$ python -q
>>> import numpy as np
>>> np.set_printoptions(precision=3, suppress=True, linewidth=200, floatmode="fixed")
>>> def rnd(a):
...     return np.round(a, 3) + 0
... 
>>> data = np.loadtxt("arr.csv", delimiter=",")
>>> print(data)
[[18.000 10.000  0.000  0.000]
 [ 3.000 12.000  0.000  0.000]
 [14.000  1.000  5.000  0.000]
 [ 4.000  0.000 26.000 19.000]
 [ 6.000  0.000  9.000 10.000]
 [15.000  1.000  5.000  0.000]
 [ 4.000 22.000  0.000  0.000]
 [19.000  0.000 31.000 14.000]
 [ 0.000  1.000  5.000 18.000]
 [ 0.000 12.000  0.000  0.000]
 [ 9.000 24.000  0.000  0.000]
 [ 0.000  0.000 15.000 12.000]
 [ 0.000  1.000  5.000 16.000]
 [17.000  0.000 16.000  5.000]
 [ 0.000 31.000  0.000  0.000]
 [ 0.000  0.000 10.000  9.000]
 [11.000 10.000  0.000  1.000]
 [17.000  0.000 10.000  3.000]
 [ 0.000  5.000  1.000 14.000]
 [23.000  0.000 29.000 14.000]
 [ 0.000 41.000  0.000  0.000]
 [13.000  0.000 13.000  0.000]
 [13.000  0.000 17.000 12.000]
 [15.000 19.000  0.000  0.000]
 [ 0.000  0.000 12.000 13.000]
 [ 0.000  7.000  0.000  0.000]
 [ 3.000  4.000  2.000  9.000]
 [ 0.000 12.000  0.000  0.000]
 [ 0.000  0.000 11.000 10.000]]
>>> x0 = np.array([6, 1, 4, -4])
>>> rhs = data @ x0
>>> print(rnd(np.linalg.lstsq(data, rhs)[0]))
[ 6.000  1.000  4.000 -4.000]
>>> try:
...     np.linalg.solve(data, rhs)
... except np.linalg.LinAlgError as e:
...     print(e)
... 
Last 2 dimensions of the array must be square
>>> print(rhs)
[118.000  30.000 105.000  52.000  32.000 111.000  46.000 182.000 -51.000  12.000  78.000  12.000 -43.000 146.000  31.000   4.000  72.000 130.000 -47.000 198.000  41.000 130.000  98.000 109.000
  -4.000   7.000  -6.000  12.000   4.000]
>>> rng = np.random.default_rng(533729)
>>> rhs = rhs + 0.3 * rng.normal(size=29)
>>> print(rnd(rhs))
[118.304  30.030 104.584  51.799  32.009 110.735  45.725 181.869 -50.798  11.820  77.830  11.520 -42.672 145.764  31.428   4.133  72.118 129.817 -46.838 197.568  40.685 130.112  97.824 108.843
  -4.046   6.790  -6.137  12.143   4.269]
>>> coef, *_ = np.linalg.lstsq(data, rhs)
>>> print([round(float(np.linalg.norm(np.linalg.solve(data.T @ data + lam * np.eye(4), data.T @ rhs))), 2) for lam in (0, 1, 10, 100)])
[8.29, 8.28, 8.23, 7.76]
>>> print(coef.round())
[ 6.000  1.000  4.000 -4.000]
>>> W0 = np.load("m.npy")
>>> print(W0)
[[-2 -3 -1 -3 -3]
 [-1 -2  0 -2 -2]
 [ 0 -1  1 -1 -1]
 [-1 -2  0 -2 -2]]
>>> W = np.array([[-2, -2], [0, 3], [1, 3], [-3, -3], [-2, 3]])
>>> coef = np.array([1, 0])
>>> act = np.maximum(W0 @ W + coef, 0)
>>> print(act)
[[19  0]
 [13  0]
 [ 7  0]
 [13  0]]
>>> basis = np.array([[1, 1, -1], [-3, 2, 0]])
>>> print(act @ basis)
[[ 19  19 -19]
 [ 13  13 -13]
 [  7   7  -7]
 [ 13  13 -13]]
>>> print((act @ basis).round(6).argmax(axis=1))
[0 0 0 0]
>>> M2 = W0 / np.linalg.norm(W0, axis=1, keepdims=True)
>>> G = M2 @ M2.T
>>> print(np.argwhere(np.triu(np.abs(G) > 0.95, 1)))
[[0 1]
 [0 3]
 [1 3]]
>>> print((np.abs(G) > 0.9).astype(int))
[[1 1 0 1]
 [1 1 0 1]
 [0 0 1 0]
 [1 1 0 1]]
>>> print((G - 2 * np.eye(4)).round(6).argmax(axis=1))
[1 3 1 1]
>>> r = np.linalg.matrix_rank(W0)
>>> print(r)
2
>>> N = np.linalg.svd(W0)[2][r:].T
>>> print([int(np.linalg.matrix_rank(np.delete(W0, i, axis=0))) for i in range(4)])
[2, 2, 2, 2]
>>> print(np.linalg.matrix_rank(W0.T @ W0), np.linalg.matrix_rank(W0 @ W0.T))
2 2
>>> print(np.allclose(W0 @ N, 0))
True
>>> print(rnd(W0 @ N))
[[0.000 0.000 0.000]
 [0.000 0.000 0.000]
 [0.000 0.000 0.000]
 [0.000 0.000 0.000]]
>>> print(rnd(N @ N.T))
[[ 0.750 -0.125 -0.375 -0.125 -0.125]
 [-0.125  0.687  0.063 -0.312 -0.312]
 [-0.375  0.063  0.188  0.063  0.063]
 [-0.125 -0.312  0.063  0.687 -0.313]
 [-0.125 -0.312  0.063 -0.313  0.688]]
>>> f, v = W0[3], W0[0]
>>> print(f @ v)
20
>>> pr = (f @ v) / (f @ f) * f
>>> print(np.outer(f, v))
[[2 3 1 3 3]
 [4 6 2 6 6]
 [0 0 0 0 0]
 [4 6 2 6 6]
 [4 6 2 6 6]]
>>> print(rnd(np.linalg.norm(f + v) ** 2 + np.linalg.norm(f - v) ** 2))
90.0
>>> print(rnd(v - pr))
[-0.462  0.077 -1.000  0.077  0.077]
>>> m1 = np.load("run0.npy")
>>> print(m1)
[[-0.770  1.060 -0.230  2.300]
 [ 0.310 -0.440  0.130 -0.880]
 [ 0.460 -1.470  2.500  1.530]]
>>> f, v = m1[2], m1[0]
>>> print(rnd(f @ f))
10.963
>>> print(rnd(f @ v))
1.032
>>> pr = (f @ v) / (f @ f) * f
>>> print(rnd(v - pr))
[-0.813  1.198 -0.465  2.156]
>>> r = np.linalg.matrix_rank(m1)
>>> print(r)
2
>>> N = np.linalg.svd(m1)[2][r:].T
>>> print([int(np.linalg.matrix_rank(m1[:, :j + 1])) for j in range(4)])
[1, 2, 2, 2]
>>> print([int(np.linalg.matrix_rank(m1[:i])) for i in range(1, len(m1) + 1)])
[1, 2, 2]
>>> print(N.shape)
(4, 2)
>>> print(np.allclose(m1 @ N, 0))
True
>>> print(np.linalg.matrix_rank(m1.T @ m1), np.linalg.matrix_rank(m1 @ m1.T))
2 2
>>> print(rnd(m1 @ N))
[[0.000 0.000]
 [0.000 0.000]
 [0.000 0.000]]
>>> print([int(np.linalg.matrix_rank(np.delete(m1, i, axis=0))) for i in range(3)])
[2, 2, 2]
>>> print(rnd(m1 @ np.linalg.pinv(m1) @ m1))
[[-0.770  1.060 -0.230  2.300]
 [ 0.310 -0.440  0.130 -0.880]
 [ 0.460 -1.470  2.500  1.530]]
>>> print(rnd(np.trace(np.linalg.pinv(m1) @ m1)))
2.0
>>> print(np.allclose(m1[:-1].T @ np.linalg.lstsq(m1[:-1].T, m1[-1])[0], m1[-1]))
True
>>> print(np.abs(np.diag(np.linalg.qr(m1)[1])) > 1e-9)
[ True  True False]
>>> try:
...     np.linalg.inv(m1)
... except np.linalg.LinAlgError as e:
...     print(repr(e))
... 
LinAlgError('Last 2 dimensions of the array must be square')
>>> U, sigma, Vh = np.linalg.svd(m1)
>>> evecs = Vh[:(sigma > 1e-8).sum()]
>>> x0 = m1[2] + 3 * m1[0] + rng.integers(2) * np.eye(4)[1]
>>> print(rnd(x0))
[-1.850  1.710  1.810  8.430]
>>> print(rnd(np.linalg.norm(x0 - evecs.T @ evecs @ x0)))
0.0
>>> E = np.load("dump.npy")
>>> print(E)
[[ 2.020 -3.000 -1.000]
 [ 2.000 -1.980  3.000]
 [ 2.000 -3.000 -0.980]]
>>> M2 = np.array([[2, 1], [1, 2]])
>>> basis = np.kron(M2, E)
>>> print(basis)
[[ 4.040 -6.000 -2.000  2.020 -3.000 -1.000]
 [ 4.000 -3.960  6.000  2.000 -1.980  3.000]
 [ 4.000 -6.000 -1.960  2.000 -3.000 -0.980]
 [ 2.020 -3.000 -1.000  4.040 -6.000 -2.000]
 [ 2.000 -1.980  3.000  4.000 -3.960  6.000]
 [ 2.000 -3.000 -0.980  4.000 -6.000 -1.960]]
>>> print(rnd(np.linalg.norm(basis) ** 2 / np.linalg.norm(basis, 2) ** 2))
1.477
>>> print(rnd(np.linalg.norm(basis, axis=0)))
[ 7.772 10.469  7.403  7.772 10.469  7.403]
>>> print(rnd(np.linalg.norm(basis, "nuc")))
36.666
>>> print(np.linalg.norm(basis, axis=1).argmax())
1
>>> print(rnd(np.abs(np.linalg.svd(E)[2][-1])))
[0.799 0.584 0.147]
>>> feats = np.array([[0, 0, -4, 5], [0, 0, 0, -4], [-4, 0, 0, 0], [5, -4, 0, 0]])
>>> P = np.triu(np.array([[-1, -1, 0, -1], [-1, -1, -1, -2], [1, 0, 0, -1], [1, 1, -1, 0]]), 1) + np.eye(4)
>>> M2 = P @ feats @ np.linalg.inv(P)
>>> print(M2)
[[ -5.000  -1.000  -5.000  -3.000]
 [ -6.000   2.000   2.000  -4.000]
 [ -9.000  -5.000  -5.000 -24.000]
 [  5.000   1.000   1.000   8.000]]
>>> print(np.linalg.matrix_rank(M2))
4
>>> print(np.trace(M2), np.trace(feats))
0.0 0
>>> print(rnd(np.poly(M2)))
[  1.000   0.000 -57.000   0.000 256.000]
>>> print(P @ feats - feats @ P)
[[-5.000  4.000  0.000  0.000]
 [-6.000  8.000  0.000  0.000]
 [-5.000  0.000  0.000 -4.000]
 [ 0.000  5.000 -4.000 -3.000]]
>>> A = np.loadtxt("out5.csv", delimiter=",")
>>> print(A)
[[-2.000  1.000 -2.000  2.000  0.000]
 [ 1.000 -2.000  1.000 -2.000  2.000]
 [-2.000  1.000 -2.000  1.000 -2.000]
 [ 2.000 -2.000  1.000 -2.000  1.000]
 [ 0.000  2.000 -2.000  1.000 -2.000]]
>>> w, evecs = np.linalg.eigvalsh(A)
Traceback (most recent call last):
  File "<python-input-91>", line 1, in <module>
    w, evecs = np.linalg.eigvalsh(A)
    ^^^^^^^^
ValueError: too many values to unpack (expected 2)
>>> w, evecs = np.linalg.eigh(A)
>>> print(rnd(w.sum()), np.trace(A))
-10.0 -10.0
>>> print((w > 1e-8).sum(), (w < -1e-8).sum())
2 3
>>> print(rnd(evecs.T @ evecs))
[[1.000 0.000 0.000 0.000 0.000]
 [0.000 1.000 0.000 0.000 0.000]
 [0.000 0.000 1.000 0.000 0.000]
 [0.000 0.000 0.000 1.000 0.000]
 [0.000 0.000 0.000 0.000 1.000]]
>>> w, evecs = np.linalg.eig(A)
>>> print(rnd(np.sort(np.linalg.eigvals(A @ A))))
[ 0.172  1.396  2.413  5.828 58.191]
>>> arr = np.loadtxt("mat.csv", delimiter=",")
>>> print(arr)
[[8.000 4.000 8.000]
 [8.000 4.000 8.000]
 [4.000 2.000 7.000]]
>>> print(m1.reshape(-1, 2))
[[-0.770  1.060]
 [-0.230  2.300]
 [ 0.310 -0.440]
 [ 0.130 -0.880]
 [ 0.460 -1.470]
 [ 2.500  1.530]]
>>> m1.reshape(3, 5)
Traceback (most recent call last):
  File "<python-input-101>", line 1, in <module>
    m1.reshape(3, 5)
    ~~~~~~~~~~^^^^^^
ValueError: cannot reshape array of size 12 into shape (3,5)
>>> T = m1.reshape(3, 2, -1)
>>> print(T.shape)
(3, 2, 2)
>>> print(T[:, 0])
[[-0.770  1.060]
 [ 0.310 -0.440]
 [ 0.460 -1.470]]
>>> print(np.einsum("ihd,jhd->hij", T, T).shape)
(2, 3, 3)
>>> print(T.transpose(1, 0, 2))
[[[-0.770  1.060]
  [ 0.310 -0.440]
  [ 0.460 -1.470]]

 [[-0.230  2.300]
  [ 0.130 -0.880]
  [ 2.500  1.530]]]
>>> O, _ = np.linalg.qr(np.array([[1.4, -0.5, -0.4, 0.6],
...     [-0.5, 1.3, -0.7, -0.7],
...     [0.2, 0.1, -0.3, 1.5],
...     [-1.6, 1.2, 1.7, -0.3]]))
>>> evecs, _ = np.linalg.qr(np.array([[-0.5, -0.7, -0.7], [1.5, 1.8, 1.9], [-0.5, 1.5, 1.3]]))
>>> sigma = 10 * 0.9 ** np.arange(3)
>>> M = O[:, :3] * sigma @ evecs[:3]
>>> print(rnd(M))
[[-2.959 -4.831  6.998]
 [-6.946  5.337  0.595]
 [-1.405  0.623  1.509]
 [-4.727 -3.899 -6.802]]
>>> M2 = np.c_[M[:, :1] @ np.array([[7]]), np.array([2, 8, 4, -6])]
>>> print(rnd(M2))
[[-20.714   2.000]
 [-48.624   8.000]
 [ -9.837   4.000]
 [-33.090  -6.000]]
>>> print(rnd(np.linalg.lstsq(M, M2[:, 0])[0]))
[7.000 0.000 0.000]
>>> print(np.linalg.matrix_rank(M2))
2
>>> print(rnd(np.linalg.norm(M2 - M @ np.linalg.lstsq(M, M2)[0], axis=0)))
[0.000 1.760]
>>> P = M2 @ np.linalg.solve(M2.T @ M2, M2.T)
>>> print(np.trace(P))
2.0
>>> print(rnd(P @ M2[:, 0]))
[-20.714 -48.624  -9.837 -33.090]
>>> print(np.linalg.matrix_rank(np.eye(4) - P))
2
>>> print(rnd(np.diag(P)))
[0.111 0.810 0.134 0.945]
>>> T = np.stack([M, 4 * M, M[::-1]])
>>> print(np.linalg.matrix_rank(T))
[3 3 3]
>>> print(rnd(np.einsum("bij,cij->bc", T, T)))
[[ 246.610  986.440   -1.587]
 [ 986.440 3945.760   -6.349]
 [  -1.587   -6.349  246.610]]
>>> print((T @ M.T).shape)
(3, 4, 4)
